>>> import numpy as np
>>> from numpy import linalg as LA
>>> np.set_printoptions(precision=2, suppress=True, linewidth=200, floatmode="fixed")
>>> mat = np.array([[0.29, -0.51, -1.34],
...     [0.25, -0.42, -2.07],
...     [-0.22, -0.55, -1.15],
...     [-0.07, -0.94, -1.33],
...     [-0.2, 0.71, 1.38],
...     [-0.11, 0.45, 0.88],
...     [0.14, -0.28, -1.83],
...     [0.2, 1.0, 1.34],
...     [-0.32, 1.03, 2.63],
...     [-0.31, 0.04, -0.12],
...     [0.08, 0.67, -0.36],
...     [-0.84, -0.48, -1.89],
...     [-0.29, 0.78, 0.85],
...     [-0.04, -0.03, 0.07],
...     [0.29, 0.37, 0.09],
...     [0.1, -0.14, 0.13],
...     [0.14, 0.42, 1.16],
...     [-0.1, -1.1, -1.72],
...     [0.35, -1.34, -2.62]])
>>> vec = np.array([-1, 4, 7])
>>> target = mat @ vec
>>> LA.lstsq(mat, target)[0]
array([-1.00,  4.00,  7.00])
>>> LA.solve(mat.T @ mat, mat.T @ target)
array([-1.00,  4.00,  7.00])
>>> rng = np.random.default_rng(2836)
>>> target = target + 0.1 * rng.normal(size=19)
>>> target
array([-11.70, -16.45,  -9.95, -13.12,  12.82,   8.05, -14.20,  13.18,  22.84,  -0.27,   0.02, -14.42,   9.50,   0.49,   1.84,   0.11,   9.64, -16.26, -24.03])
>>> c, *_ = LA.lstsq(mat, target)
>>> c.round()
array([-1.00,  4.00,  7.00])
>>> np.round(mat.T @ (target - mat @ c), 2) + 0
array([0.00, 0.00, 0.00])
>>> c
array([-1.02,  3.98,  7.02])
>>> print([round(float(LA.norm(LA.solve(mat.T @ mat + lam * np.eye(3), mat.T @ target))), 2) for lam in (0, 1, 10, 100)])
[8.14, 7.92, 6.64, 2.57]
>>> vec = np.array([-2, -2, 2])
>>> LA.norm(mat @ vec) <= LA.norm(mat, 2) * LA.norm(vec) + 1e-9
np.True_
>>> (mat @ vec).argmax()
np.int64(8)
>>> Ac = mat - mat.mean(axis=0)
>>> left, sv, vt = LA.svd(Ac, full_matrices=False)
>>> print(np.round(Ac.mean(axis=0), 2) + 0)
[0.00 0.00 0.00]
>>> sv
array([6.73, 1.28, 1.19])
>>> vt[0] * np.sign(vt[0, np.abs(vt[0]).argmax()])
array([-0.03,  0.41,  0.91])
>>> Y = np.c_[mat[:, :1] @ np.array([[0]]), np.array([0, 3, 5, -3, 1, 0, -3, -1, -1, 0, -2, -1, -3, 0, 3, -2, 5, -2, 4])]
>>> print(Y)
[[ 0.00  0.00]
 [ 0.00  3.00]
 [ 0.00  5.00]
 [ 0.00 -3.00]
 [ 0.00  1.00]
 [ 0.00  0.00]
 [ 0.00 -3.00]
 [ 0.00 -1.00]
 [ 0.00 -1.00]
 [ 0.00  0.00]
 [ 0.00 -2.00]
 [ 0.00 -1.00]
 [ 0.00 -3.00]
 [ 0.00  0.00]
 [ 0.00  3.00]
 [ 0.00 -2.00]
 [ 0.00  5.00]
 [ 0.00 -2.00]
 [ 0.00  4.00]]
>>> LA.matrix_rank(Y)
np.int64(1)
>>> print(LA.lstsq(mat, Y[:, 0])[0])
[0.00 0.00 0.00]
